$ python3 -q
>>> import numpy as np
>>> np.set_printoptions(precision=1, suppress=True, linewidth=120)
>>> tidy = lambda a: np.round(a, 1) + 0
>>> E = np.load("sample19.npy")
>>> tidy(E)
array([[ 1.8, -2.2, -3.1, -1.8, -1.2,  0.6, -0.2,  0.6,  4.9, -0.9,  1. , -5.3, -4.8, -4.5,  1.2],
       [-0.3,  0.2,  0.5,  0.8, -0.4,  0. , -0.7,  0.3,  0.3, -0.1,  1.4,  0.2,  0.6,  0.5, -0.1],
       [-1.2,  3.2,  1.6,  0. ,  1.4, -0.2,  2.2, -1.4, -4.6,  1.2, -4.8,  4. ,  2.9,  1.9,  0. ],
       [-1.4,  2.6,  1. ,  2.6, -2.4,  0.6, -1.3,  0.8,  1.6, -0.2,  3.1, -0.3,  1.5, -0.1,  1. ],
       [ 2.5, -5.1, -2.7, -2.5,  0.6, -0.2, -0.7,  0.6,  3.3, -1. ,  1.3, -4. , -4.5, -2.4, -0.6],
       [-0.1,  0.4, -0.1,  0. , -0.2,  0.1,  0.1,  0. ,  0.1,  0. , -0.2, -0.1, -0.1, -0.3,  0.2],
       [ 1.2, -1.8, -2.6,  0.1, -3. ,  0.9, -1.9,  1.6,  7. , -1.4,  4.8, -6.2, -4.3, -4.5,  1.5],
       [-0.1, -0.1,  0.4,  0.2,  0.3, -0.1, -0.1,  0. , -0.6,  0.1,  0.1,  0.7,  0.6,  0.7, -0.3],
       [-1.6,  3.8,  1.1,  1.9, -1.6,  0.6,  0.1,  0. , -0.1,  0.3,  0.2,  0.8,  1.9,  0. ,  1.2],
       [ 0.7, -1.4, -0.5, -1.2,  1.1, -0.3,  0.4, -0.3, -0.6,  0. , -1.1,  0.1, -0.7,  0.1, -0.6]])
>>> r = np.linalg.matrix_rank(E)
>>> r
np.int64(3)
>>> null = np.linalg.svd(E)[2][r:].T
>>> np.allclose(E @ null, 0)
True
>>> [int(np.linalg.matrix_rank(E[:i])) for i in range(1, len(E) + 1)]
[1, 2, 3, 3, 3, 3, 3, 3, 3, 3]
>>> np.linalg.matrix_rank(E.T @ E), np.linalg.matrix_rank(E @ E.T)
(np.int64(3), np.int64(3))
>>> gram = E.T @ E
>>> np.linalg.matrix_rank(gram)
np.int64(3)
>>> np.allclose(gram, gram.T)
True
>>> np.unravel_index(np.abs(E).argmax(), E.shape)
(np.int64(6), np.int64(8))
>>> tidy(np.linalg.norm(E))
np.float64(24.2)
>>> x = np.array([-2, -2, 0, -2, -2, 0, -1, 0, -2, 2, 2, -1, -1, -1, 0])
>>> h = np.maximum(E @ x, 0)
>>> tidy(np.tanh(E @ x))
array([ 1. ,  0.8, -1. ,  0.2,  1. , -0.5,  1. , -0.7, -1. ,  0.6])
>>> tidy(E * (h > 1e-9)[:, None])
array([[ 1.8, -2.2, -3.1, -1.8, -1.2,  0.6, -0.2,  0.6,  4.9, -0.9,  1. , -5.3, -4.8, -4.5,  1.2],
       [-0.3,  0.2,  0.5,  0.8, -0.4,  0. , -0.7,  0.3,  0.3, -0.1,  1.4,  0.2,  0.6,  0.5, -0.1],
       [ 0. ,  0. ,  0. ,  0. ,  0. ,  0. ,  0. ,  0. ,  0. ,  0. ,  0. ,  0. ,  0. ,  0. ,  0. ],
       [-1.4,  2.6,  1. ,  2.6, -2.4,  0.6, -1.3,  0.8,  1.6, -0.2,  3.1, -0.3,  1.5, -0.1,  1. ],
       [ 2.5, -5.1, -2.7, -2.5,  0.6, -0.2, -0.7,  0.6,  3.3, -1. ,  1.3, -4. , -4.5, -2.4, -0.6],
       [ 0. ,  0. ,  0. ,  0. ,  0. ,  0. ,  0. ,  0. ,  0. ,  0. ,  0. ,  0. ,  0. ,  0. ,  0. ],
       [ 1.2, -1.8, -2.6,  0.1, -3. ,  0.9, -1.9,  1.6,  7. , -1.4,  4.8, -6.2, -4.3, -4.5,  1.5],
       [ 0. ,  0. ,  0. ,  0. ,  0. ,  0. ,  0. ,  0. ,  0. ,  0. ,  0. ,  0. ,  0. ,  0. ,  0. ],
       [ 0. ,  0. ,  0. ,  0. ,  0. ,  0. ,  0. ,  0. ,  0. ,  0. ,  0. ,  0. ,  0. ,  0. ,  0. ],
       [ 0.7, -1.4, -0.5, -1.2,  1.1, -0.3,  0.4, -0.3, -0.6,  0. , -1.1,  0.1, -0.7,  0.1, -0.6]])
>>> mat = np.loadtxt("mat.csv", delimiter=",")
>>> mat
array([[-0.7,  0.4,  0.1,  0.6,  0.6,  0.1,  0. ,  1.3, -0.6],
       [-1.3,  1.6,  1.1,  0.7,  1.1,  0.8,  1.6, -1.4, -0.8],
       [ 0. , -0.2,  0.2,  2.1,  0.7, -0.6,  0.9, -0.3,  0. ],
       [ 1. , -0.1,  0.1,  1.3, -0.1,  0.7,  0.8, -0.2, -1.4],
       [-0.4,  0.1,  0.7,  0.4, -0.8,  1. , -0.3, -0.7,  1.1],
       [-0.2,  0.6,  0.2, -1.5,  0.4,  1.3,  1.7,  0.2,  0.8],
       [-0.9,  0.5,  0.4, -0.8, -1.1,  1. ,  0. ,  0.6, -0.6],
       [-0.3,  0.2, -1.5,  1.6, -1.6, -0.5, -0.6,  1.9, -0.6]])
>>> gram = mat.T @ mat
>>> (mat @ mat.T).shape
(8, 8)
>>> tidy(np.linalg.svd(mat, compute_uv=False) ** 2)
array([21. , 14.7,  9.3,  4.7,  3.8,  2.9,  1.1,  0.3])
>>> tidy(np.diag(gram))
array([ 4.3,  3.4,  4.2, 12.6,  6.6,  5.4,  7.4,  8.3,  5.5])
>>> tidy(np.linalg.eigvalsh(gram)[::-1])
array([21. , 14.7,  9.3,  4.7,  3.8,  2.9,  1.1,  0.3,  0. ])
